$ ipython --no-banner

In [1]: import numpy as np

In [2]: np.set_printoptions(precision=3, suppress=True, linewidth=140, floatmode="fixed")

In [3]: J = np.loadtxt("mat.csv", delimiter=",")

In [4]: J
Out[4]: 
array([[ 0.309, -0.172, -0.309, -0.172,  0.172, -0.172],
       [-0.172,  0.095,  0.172,  0.095, -0.095,  0.095],
       [-0.309,  0.172,  0.309,  0.172, -0.172,  0.172],
       [-0.172,  0.095,  0.172,  0.095, -0.095,  0.095],
       [ 0.172, -0.095, -0.172, -0.095,  0.095, -0.095],
       [-0.172,  0.095,  0.172,  0.095, -0.095,  0.095]])

In [5]: np.linalg.matrix_rank(J, rtol=0.1)
Out[5]: np.int64(1)

In [6]: np.linalg.cond(J) > 100
Out[6]: np.True_

In [7]: np.argsort(-np.linalg.norm(J, axis=0).round(6), kind="stable")[:3]
Out[7]: array([0, 2, 1])

In [8]: np.round(np.linalg.norm(J, 2) / np.linalg.norm(J), 3)
Out[8]: np.float64(1.0)

In [9]: vals, V = np.linalg.eigh(J)

In [10]: vec = np.array([-2, 3, -2, 3, 0, 1])

In [11]: (np.sign(V[:, -1].round(6)) == np.sign(V[0, -1].round(6))).astype(int)
Out[11]: array([1, 0, 0, 0, 1, 0])

In [12]: np.round(vec @ J @ vec, 3)
Out[12]: np.float64(4.676)

In [13]: np.round(vec @ J @ vec / (vec @ vec), 3), round(vals[0], 3), round(vals[-1], 3)
Out[13]: (np.float64(0.173), np.float64(-0.0), np.float64(1.0))

In [14]: V * np.maximum(vals, 0) @ V.T
Out[14]: 
array([[ 0.309, -0.172, -0.309, -0.172,  0.172, -0.172],
       [-0.172,  0.095,  0.172,  0.095, -0.095,  0.095],
       [-0.309,  0.172,  0.309,  0.172, -0.172,  0.172],
       [-0.172,  0.095,  0.172,  0.095, -0.095,  0.095],
       [ 0.172, -0.095, -0.172, -0.095,  0.095, -0.095],
       [-0.172,  0.095,  0.172,  0.095, -0.095,  0.095]])

In [15]: round(np.abs(J).sum(axis=1).max(), 3), round(np.abs(vals).max(), 3)
Out[15]: (np.float64(1.305), np.float64(1.0))

In [16]: np.round(np.linalg.eigvalsh(J[1:, 1:]), 3) + 0
Out[16]: array([0.000, 0.000, 0.000, 0.000, 0.691])

In [17]: V * np.abs(vals) @ V.T
Out[17]: 
array([[ 0.309, -0.172, -0.309, -0.172,  0.172, -0.172],
       [-0.172,  0.095,  0.172,  0.095, -0.095,  0.095],
       [-0.309,  0.172,  0.309,  0.172, -0.172,  0.172],
       [-0.172,  0.095,  0.172,  0.095, -0.095,  0.095],
       [ 0.172, -0.095, -0.172, -0.095,  0.095, -0.095],
       [-0.172,  0.095,  0.172,  0.095, -0.095,  0.095]])

In [18]: np.allclose(J, J.T)
Out[18]: True

In [19]: np.trace(J)
Out[19]: np.float64(1.0)

In [20]: M = np.load("a.npy")

In [21]: M
Out[21]: 
array([[4.000, 1.000, 1.000, 1.000, 1.000, 1.000, 1.000, 1.000, 1.000, 1.000, 1.000, 1.000, 1.000, 1.000],
       [1.000, 4.000, 1.000, 1.000, 1.000, 1.000, 1.000, 1.000, 1.000, 1.000, 1.000, 1.000, 1.000, 1.000],
       [1.000, 1.000, 4.000, 1.000, 1.000, 1.000, 1.000, 1.000, 1.000, 1.000, 1.000, 1.000, 1.000, 1.000],
       [1.000, 1.000, 1.000, 4.000, 1.000, 1.000, 1.000, 1.000, 1.000, 1.000, 1.000, 1.000, 1.000, 1.000],
       [1.000, 1.000, 1.000, 1.000, 4.000, 1.000, 1.000, 1.000, 1.000, 1.000, 1.000, 1.000, 1.000, 1.000],
       [1.000, 1.000, 1.000, 1.000, 1.000, 4.000, 1.000, 1.000, 1.000, 1.000, 1.000, 1.000, 1.000, 1.000],
       [1.000, 1.000, 1.000, 1.000, 1.000, 1.000, 4.000, 1.000, 1.000, 1.000, 1.000, 1.000, 1.000, 1.000],
       [1.000, 1.000, 1.000, 1.000, 1.000, 1.000, 1.000, 4.000, 1.000, 1.000, 1.000, 1.000, 1.000, 1.000],
       [1.000, 1.000, 1.000, 1.000, 1.000, 1.000, 1.000, 1.000, 4.000, 1.000, 1.000, 1.000, 1.000, 1.000],
       [1.000, 1.000, 1.000, 1.000, 1.000, 1.000, 1.000, 1.000, 1.000, 4.000, 1.000, 1.000, 1.000, 1.000],
       [1.000, 1.000, 1.000, 1.000, 1.000, 1.000, 1.000, 1.000, 1.000, 1.000, 4.000, 1.000, 1.000, 1.000],
       [1.000, 1.000, 1.000, 1.000, 1.000, 1.000, 1.000, 1.000, 1.000, 1.000, 1.000, 4.000, 1.000, 1.000],
       [1.000, 1.000, 1.000, 1.000, 1.000, 1.000, 1.000, 1.000, 1.000, 1.000, 1.000, 1.000, 4.000, 1.000],
       [1.000, 1.000, 1.000, 1.000, 1.000, 1.000, 1.000, 1.000, 1.000, 1.000, 1.000, 1.000, 1.000, 4.000]])

In [22]: t3 = M.reshape(14, 2, -1)

In [23]: np.swapaxes(t3, 1, 2)[8]
Out[23]: 
array([[1.000, 1.000],
       [1.000, 4.000],
       [1.000, 1.000],
       [1.000, 1.000],
       [1.000, 1.000],
       [1.000, 1.000],
       [1.000, 1.000]])

In [24]: t3.shape
Out[24]: (14, 2, 7)

In [25]: t3.sum(axis=1)
Out[25]: 
array([[5.000, 2.000, 2.000, 2.000, 2.000, 2.000, 2.000],
       [2.000, 5.000, 2.000, 2.000, 2.000, 2.000, 2.000],
       [2.000, 2.000, 5.000, 2.000, 2.000, 2.000, 2.000],
       [2.000, 2.000, 2.000, 5.000, 2.000, 2.000, 2.000],
       [2.000, 2.000, 2.000, 2.000, 5.000, 2.000, 2.000],
       [2.000, 2.000, 2.000, 2.000, 2.000, 5.000, 2.000],
       [2.000, 2.000, 2.000, 2.000, 2.000, 2.000, 5.000],
       [5.000, 2.000, 2.000, 2.000, 2.000, 2.000, 2.000],
       [2.000, 5.000, 2.000, 2.000, 2.000, 2.000, 2.000],
       [2.000, 2.000, 5.000, 2.000, 2.000, 2.000, 2.000],
       [2.000, 2.000, 2.000, 5.000, 2.000, 2.000, 2.000],
       [2.000, 2.000, 2.000, 2.000, 5.000, 2.000, 2.000],
       [2.000, 2.000, 2.000, 2.000, 2.000, 5.000, 2.000],
       [2.000, 2.000, 2.000, 2.000, 2.000, 2.000, 5.000]])
